% python3 -q
>>> import numpy as np
>>> from numpy import linalg as LA
>>> np.set_printoptions(precision=2, suppress=True, linewidth=140)
>>> r0 = np.array([-1, 2])
>>> E = r0[np.abs(np.subtract.outer(np.arange(2), np.arange(2)))]
>>> print(E)
[[-1  2]
 [ 2 -1]]
>>> # symmetric
>>> rng = np.random.default_rng(29)
>>> idx = rng.permutation(2)
>>> print(idx)
[0 1]
>>> out = E[idx][:, idx]
>>> print(np.trace(out))
-2
>>> print(np.allclose(out, E))
True
>>> out = LA.invert(E)
Traceback (most recent call last):
  File "<python-input-13>", line 1, in <module>
    out = LA.invert(E)
          ^^^^^^^^^
AttributeError: module 'numpy.linalg' has no attribute 'invert'
>>> out = LA.inv(E)
>>> print(round(float(LA.slogdet(E)[0]), 2))
-1.0
>>> print(LA.inv(out))
[[-1.  2.]
 [ 2. -1.]]
>>> print((np.abs(out) > 1e-9).astype(int))
[[1 1]
 [1 1]]
>>> print(np.allclose(out, E.T))
False
>>> print(round(LA.cond(E), 2))
3.0
>>> print(out)
[[0.33 0.67]
 [0.67 0.33]]
>>> print(E @ out)
[[1. 0.]
 [0. 1.]]
>>> out = np.array([[0, -2, 1, -2, 1, 1], [1, -2, -1, 0, 0, 2]])
>>> A = out.T @ out
>>> print(A)
[[ 1 -2 -1  0  0  2]
 [-2  8  0  4 -2 -6]
 [-1  0  2 -2  1 -1]
 [ 0  4 -2  4 -2 -2]
 [ 0 -2  1 -2  1  1]
 [ 2 -6 -1 -2  1  5]]
>>> Uu, sv, vt = LA.svd(A)
>>> V = vt[:(sv > 1e-8).sum()]
>>> vec = A[0] + 3 * A[4] + rng.integers(2) * np.eye(6)[2]
>>> print(vec)
[ 1. -8.  2. -6.  3.  5.]
>>> print(round(float(LA.norm(vec - V.T @ V @ vec)), 2))
0.0
>>> print(np.abs(np.diag(LA.qr(A)[1])) > 1e-9)
[ True  True False False False False]
>>> print(np.allclose(A[:-1].T @ LA.lstsq(A[:-1].T, A[-1])[0], A[-1]))
True
>>> arr = np.load("w.npy")
>>> print(arr)
[[ 4 -2  2  4 -2  2  4 -6]
 [-2 10 -4  1 10 -1 -8  6]
 [ 2 -4  2  1 -4  1  4 -4]
 [ 4  1  1  5  1  2  2 -5]
 [-2 10 -4  1 10 -1 -8  6]
 [ 2 -1  1  2 -1  1  2 -3]
 [ 4 -8  4  2 -8  2  8 -8]
 [-6  6 -4 -5  6 -3 -8 10]]
>>> def softmax(z):
...     e = np.exp(z - z.max(axis=-1, keepdims=True))
...     return e / e.sum(axis=-1, keepdims=True)
... 
>>> print(np.round(softmax(10 * arr[2]), 2) + 0)
[0. 0. 0. 0. 0. 0. 1. 0.]
>>> print(np.round(softmax(arr[2] + 5), 2) + 0)
[0.1  0.   0.1  0.04 0.   0.04 0.73 0.  ]
>>> print(softmax(arr).sum(axis=1))
[1. 1. 1. 1. 1. 1. 1. 1.]
>>> scores = arr @ arr.T / np.sqrt(8)
>>> print(softmax(scores).round(6).argmax(axis=1))
[6 1 6 3 1 6 6 7]
>>> print(np.round(softmax(scores), 2) + 0)
[[0.   0.   0.   0.   0.   0.   1.   0.  ]
 [0.   0.5  0.   0.   0.5  0.   0.   0.  ]
 [0.   0.   0.   0.   0.   0.   1.   0.  ]
 [0.34 0.   0.   0.49 0.   0.   0.17 0.  ]
 [0.   0.5  0.   0.   0.5  0.   0.   0.  ]
 [0.   0.   0.   0.   0.   0.   1.   0.  ]
 [0.   0.   0.   0.   0.   0.   1.   0.  ]
 [0.   0.   0.   0.   0.   0.   0.   1.  ]]
>>> print(softmax(scores)[2] @ arr)
[ 4. -8.  4.  2. -8.  2.  8. -8.]
>>> print(LA.matrix_rank(arr, rtol=0.1))
2
>>> print(np.round(LA.norm(arr, 2) / LA.norm(arr), 2))
0.94
>>> print(LA.cond(arr) > 100)
True
>>> idx = rng.permutation(8)
>>> print(idx)
[3 4 7 6 0 5 1 2]
>>> out = arr[idx][:, idx]
>>> print(out)
[[ 5  1 -5  2  4  2  1  1]
 [ 1 10  6 -8 -2 -1 10 -4]
 [-5  6 10 -8 -6 -3  6 -4]
 [ 2 -8 -8  8  4  2 -8  4]
 [ 4 -2 -6  4  4  2 -2  2]
 [ 2 -1 -3  2  2  1 -1  1]
 [ 1 10  6 -8 -2 -1 10 -4]
 [ 1 -4 -4  4  2  1 -4  2]]
>>> Uu, sv, vt = LA.svd(arr)
>>> print(sv.round(2) + 0)
[37. 13.  0.  0.  0.  0.  0.  0.]
>>> print(np.argmax(sv[:-1] / (sv[1:] + 1e-6)) + 1)
2
>>> out = Uu[:, :2] @ np.diag(sv[:2]) @ vt[:2]
>>> print(np.round(LA.norm(arr - out, 2), 2), round(sv[2], 2))
0.0 0.0
>>> print(np.round(LA.norm(arr - out) / LA.norm(arr), 2))
0.0
>>> print(round(np.abs(arr - out).max(), 2))
0.0
>>> print(LA.matrix_rank(arr, rtol=0.05))
2
>>> print(out)
[[ 4. -2.  2.  4. -2.  2.  4. -6.]
 [-2. 10. -4.  1. 10. -1. -8.  6.]
 [ 2. -4.  2.  1. -4.  1.  4. -4.]
 [ 4.  1.  1.  5.  1.  2.  2. -5.]
 [-2. 10. -4.  1. 10. -1. -8.  6.]
 [ 2. -1.  1.  2. -1.  1.  2. -3.]
 [ 4. -8.  4.  2. -8.  2.  8. -8.]
 [-6.  6. -4. -5.  6. -3. -8. 10.]]
>>> evals, V = LA.eigh(arr)
>>> vec = np.array([1, -2, -2, 2, 2, 1, 1, -2])
>>> print(V * np.maximum(evals, 0) @ V.T)
[[ 4. -2.  2.  4. -2.  2.  4. -6.]
 [-2. 10. -4.  1. 10. -1. -8.  6.]
 [ 2. -4.  2.  1. -4.  1.  4. -4.]
 [ 4.  1.  1.  5.  1.  2.  2. -5.]
 [-2. 10. -4.  1. 10. -1. -8.  6.]
 [ 2. -1.  1.  2. -1.  1.  2. -3.]
 [ 4. -8.  4.  2. -8.  2.  8. -8.]
 [-6.  6. -4. -5.  6. -3. -8. 10.]]
>>> print(np.round(LA.eigvalsh(arr[1:, 1:]), 2) + 0)
[ 0.    0.    0.    0.    0.   10.83 35.17]
>>> print(np.round(vec @ arr @ vec / (vec @ vec), 2), round(evals[0], 2), np.round(evals[-1], 2))
7.35 -0.0 37.0
>>> print((np.sign(V[:, -1].round(6)) == np.sign(V[0, -1].round(6))).astype(int))
[1 0 1 1 0 1 1 0]
